$ ipython --no-banner

In [1]: import numpy as np

In [2]: from numpy import linalg as LA

In [3]: np.set_printoptions(precision=2, suppress=True, linewidth=120, legacy="1.25")

In [4]: W0 = np.loadtxt("x.csv", delimiter=",")

In [5]: W0
Out[5]: 
array([[ -4.23,  -2.08,  17.81,   0.68,  14.59,  13.01],
       [ -7.61, -12.71,  -6.5 ,   7.99, -10.71,  -6.79],
       [-10.2 , -13.37,  -7.58,   8.77, -10.89,  -2.98],
       [ -3.96,   3.59,   4.72,   5.13,   4.49,   8.78],
       [ -2.99,   8.81, -12.91,   7.31,  -8.5 ,   3.  ],
       [  0.77,  -5.91,  10.18,  -4.1 ,   7.1 ,   0.39],
       [-16.19, -14.59,  -9.41,  15.79, -13.39,   1.  ],
       [ 12.22,   1.61,   1.29, -10.49,   0.94, -13.79],
       [ -3.64,   2.29, -17.52,   4.02, -12.69,  -0.41],
       [ -8.41, -14.51,   0.6 ,   9.31,  -6.27,  -5.62],
       [  5.2 ,  -7.01,   6.15,  -4.41,   1.4 , -11.62],
       [ 15.61,   8.9 ,  13.88, -14.79,  14.18,  -4.81],
       [ 17.18,   4.08,  12.99, -18.08,  12.41, -10.  ],
       [ -8.83, -15.05,  -6.77,   8.6 , -11.6 ,  -7.18],
       [ -3.41,   6.8 , -14.79,   8.57, -11.33,  -0.21],
       [ -0.42,   2.2 ,  -6.98,   1.98,  -5.34,  -1.59],
       [ -0.81,   5.67,  13.7 ,  -1.01,  13.91,  13.6 ],
       [ -1.18,   2.32,  -5.51,   2.42,  -3.89,   0.37],
       [-15.58,   0.9 ,  -6.82,  14.09,  -4.18,  17.97],
       [  0.99, -12.8 ,   0.  ,  -4.61,  -3.5 , -10.22],
       [  3.39,   6.61,  11.73,  -1.49,  10.78,   5.04],
       [  3.98,  13.09,  -2.27,  -2.43,   3.02,   6.02],
       [ -5.01,  -7.6 ,   4.  ,   1.81,   1.51,   2.98],
       [ -3.43,  -9.58,  -0.66,   5.54,  -5.8 ,  -8.19],
       [ -1.84,   3.46, -15.03,   4.71, -11.6 ,  -3.01],
       [ -4.19,  -0.92,   5.11,   1.2 ,   5.13,   8.99],
       [ -3.39,  -5.82, -11.92,   3.7 , -11.78,  -6.61],
       [ 13.  ,   7.53,   8.77, -11.89,   9.5 ,  -5.4 ],
       [ -0.23,   6.99, -12.62,   0.58,  -6.91,   2.2 ],
       [ -5.01, -11.42,   5.89,   1.51,   1.47,   0.2 ],
       [ 16.38,   9.21,   9.22, -14.82,  10.29,  -8.01],
       [ -0.6 ,   8.01,  -3.78,   2.83,  -0.7 ,   4.99],
       [  5.18,   7.5 ,  -2.31,  -0.41,  -1.1 ,  -4.38],
       [ 12.61,   2.4 ,   6.6 , -14.42,   7.21,  -7.79],
       [  5.81,  -5.79,  -6.62,  -5.02,  -7.93, -15.8 ],
       [ -3.03,   4.86,   5.57,   5.53,   5.  ,   7.8 ]])

In [6]: vec = np.array([2, -2, 1, -3, 3, -3])

In [7]: h = np.maximum(W0 @ vec, 0)

In [8]: print(W0.T @ h)
[ 11534.71   2076.93   8249.18 -11663.48   7418.66  -8066.97]
